$ python -q
>>> import numpy as np
>>> import numpy.linalg as la
>>> np.set_printoptions(suppress=True, linewidth=120)
>>> tidy = lambda a: np.round(a, 1) + 0
>>> r0 = np.array([0, 0, 2, 2])
>>> rng = np.random.default_rng(86846)
>>> m1 = np.outer(rng.normal(size=20), r0) + 0.3 * rng.normal(size=(20, 4))
>>> tidy(m1)
array([[ 0. ,  0.4, -0.9, -1.2],
       [ 0. ,  0.4,  3.8,  3.6],
       [-0.2, -0.3, -3.4, -3.7],
       [ 0.2,  0.5,  1.2,  1.1],
       [ 0.2,  0. , -2.5, -3.5],
       [ 0. , -0.4,  0. ,  0.1],
       [ 0.1,  0. ,  2.5,  2.5],
       [ 0.1,  0. ,  2.5,  2.4],
       [ 0.2,  0. ,  2.2,  1.9],
       [-0.1,  0.3,  2.3,  2. ],
       [ 0.2,  0.6, -1.2, -1.5],
       [-0.3, -0.1, -0.8, -1. ],
       [-0.1,  0.2,  0.5,  0.7],
       [-0.2, -0.6,  0. , -0.1],
       [-0.2, -0.1, -2.9, -2.4],
       [ 0. ,  0.2,  0.5,  0.5],
       [ 0.1,  0. ,  1.2,  1.7],
       [ 0. ,  0.3, -0.3, -0.4],
       [-0.2, -0.2, -1.3, -1. ],
       [-0.5, -0.1, -1. ,  0. ]])
>>> x = np.array([0, -2, 2, 2])
>>> target = m1 @ x
>>> tidy(target)
array([ -4.9,  14.1, -13.7,   3.6, -12. ,   0.9,   9.9,   9.8,   8.3,   8. ,  -6.7,  -3.5,   1.9,   1. , -10.5,   1.7,
         5.6,  -2.2,  -4.3,  -1.8])
>>> target = target + 0.1 * rng.normal(size=20)
>>> tidy(target)
array([ -5. ,  14. , -13.7,   3.4, -12.1,   1. ,   9.8,   9.9,   8.2,   8.2,  -6.6,  -3.6,   2. ,   0.9, -10.5,   1.7,
         5.7,  -2.1,  -4.3,  -1.6])
>>> coef, *_ = la.lstsq(m1, target)
>>> tidy(la.norm(target - m1 @ coef))
np.float64(0.4)
>>> tidy(m1.T @ (target - m1 @ coef))
array([0., 0., 0., 0.])
>>> coef.round()
array([-0., -2.,  2.,  2.])
>>> tidy(coef)
array([-0.1, -1.9,  1.9,  2.1])
>>> F = np.load("dump.npy")
>>> F
array([[ -2,  -3,   4,   4,   4],
       [  0,   4,   0,   3,  -5],
       [ -3,   2,   6,   3,  -5],
       [  2,   4,  -4,  -4,  -4],
       [  2,  -3,  -4,  -4,   3],
       [  1,  -2,  -2,   3,   5],
       [  5,  -5, -10,   3,  -1],
       [ -4,  -5,   8,   0,   0],
       [  3,  -5,  -6,  -3,   3]])
>>> # rows and columns are dependent
>>> np.unique(F.round(6), axis=0).shape
(9, 5)
>>> try:
...     la.inv(F)
... except la.LinAlgError as e:
...     print(repr(e))
... 
LinAlgError('Last 2 dimensions of the array must be square')
>>> theta = np.radians(135)
>>> Rm = np.eye(5)
>>> Rm[1, 1] = Rm[3, 3] = np.cos(theta)
>>> Rm[1, 3], Rm[3, 1] = -np.sin(theta), np.sin(theta)
>>> tidy(Rm)
array([[ 1. ,  0. ,  0. ,  0. ,  0. ],
       [ 0. , -0.7,  0. , -0.7,  0. ],
       [ 0. ,  0. ,  1. ,  0. ,  0. ],
       [ 0. ,  0.7,  0. , -0.7,  0. ],
       [ 0. ,  0. ,  0. ,  0. ,  1. ]])
>>> B = F @ Rm.T
>>> tidy(B)
array([[ -2. ,  -0.7,   4. ,  -4.9,   4. ],
       [  0. ,  -4.9,   0. ,   0.7,  -5. ],
       [ -3. ,  -3.5,   6. ,  -0.7,  -5. ],
       [  2. ,   0. ,  -4. ,   5.7,  -4. ],
       [  2. ,   4.9,  -4. ,   0.7,   3. ],
       [  1. ,  -0.7,  -2. ,  -3.5,   5. ],
       [  5. ,   1.4, -10. ,  -5.7,  -1. ],
       [ -4. ,   3.5,   8. ,  -3.5,   0. ],
       [  3. ,   5.7,  -6. ,  -1.4,   3. ]])
>>> np.allclose(F @ F.T, B @ B.T)
True
>>> np.allclose(la.norm(F, axis=1), la.norm(B, axis=1))
True
>>> tidy(la.det(Rm)), tidy(np.trace(Rm))
(np.float64(1.0), np.float64(1.6))
>>> W0 = np.loadtxt("m.csv", delimiter=",")
>>> W0
array([[ -2.7,  -1.5,  -0.6,   0.1],
       [ -8.2,  -2.1,   6.3,  -9.5],
       [ 11.5,   4.3,  -5.8,   9.5],
       [-18.8,  -5.4,  13.1, -24. ],
       [  6.2,   1.3,  -6.3,  12.5],
       [  3.4,   2.3,   0.5,  -3.3],
       [ -4.8,  -2.2,   1.3,  -0.9],
       [-27.4,  -9.2,  15.5, -32.4],
       [-26.9,  -8.6,  15.3, -30.3],
       [ 11. ,   3.7,  -6.4,   8.4],
       [  5. ,   2.1,  -2.8,   0.7],
       [  8.7,   2.8,  -5.2,  11.3],
       [-20.5,  -6.1,  13.9, -27.1],
       [  2.7,   2.2,   1.7,  -6. ],
       [ -9.3,  -2.7,   6.4, -12.3],
       [  7. ,   1.9,  -5.5,  13.5],
       [ 12.1,   2.9,  -9.5,  17.8],
       [ 19.3,   6.3, -11.4,  22.2],
       [ -6.2,  -2.2,   3.4,  -7.1],
       [ -3.1,  -1.5,   0.6,  -3.2],
       [ -3.7,  -0.6,   3.8,  -8.7],
       [ -2.7,  -0.9,   1.2,   0. ],
       [  1.1,   0.6,  -1.4,   0.5],
       [  3. ,   0.4,  -4.1,   6.3],
       [  1.1,   0.6,   0.5,  -2.4],
       [ -9.6,  -4.1,   2.4,  -3.3],
       [ 23.1,   7.7, -12.8,  24.6],
       [-19.4,  -6.4,  11.6, -19.7],
       [  0.8,   1.3,   2. ,  -8.7],
       [  0.5,   0.3,  -0.3,   3.4],
       [-15.5,  -5.1,   8.8, -16.2],
       [  6.5,   0.8,  -8.7,  19. ],
       [ -3.2,  -2.4,  -2.9,   5.7],
       [  2.1,   0.1,  -3.2,   8.7],
       [  3.4,   2.3,   2.1,  -7.6],
       [-19.3,  -7.4,   9.1, -17.3],
       [ -4.1,  -2.2,   1.2,   4.4],
       [-16.8,  -5.5,  10. , -14.8]])
>>> proj = W0 @ la.solve(W0.T @ W0, W0.T)
>>> tidy(np.diag(proj))
array([0.1, 0.1, 0.1, 0.1, 0.1, 0.1, 0. , 0.2, 0.2, 0.1, 0.1, 0. , 0.1, 0.1, 0. , 0.1, 0.1, 0.1, 0. , 0.1, 0. , 0.1,
       0.1, 0.1, 0. , 0.1, 0.1, 0.1, 0.1, 0.1, 0. , 0.2, 0.2, 0.1, 0.2, 0.2, 0.2, 0.1])
>>> tidy(np.trace(proj))
np.float64(4.0)
>>> tidy(proj @ W0[:, 2])
array([ -0.6,   6.3,  -5.8,  13.1,  -6.3,   0.5,   1.3,  15.5,  15.3,  -6.4,  -2.8,  -5.2,  13.9,   1.7,   6.4,  -5.5,
        -9.5, -11.4,   3.4,   0.6,   3.8,   1.2,  -1.4,  -4.1,   0.5,   2.4, -12.8,  11.6,   2. ,  -0.3,   8.8,  -8.7,
        -2.9,  -3.2,   2.1,   9.1,   1.2,  10. ])
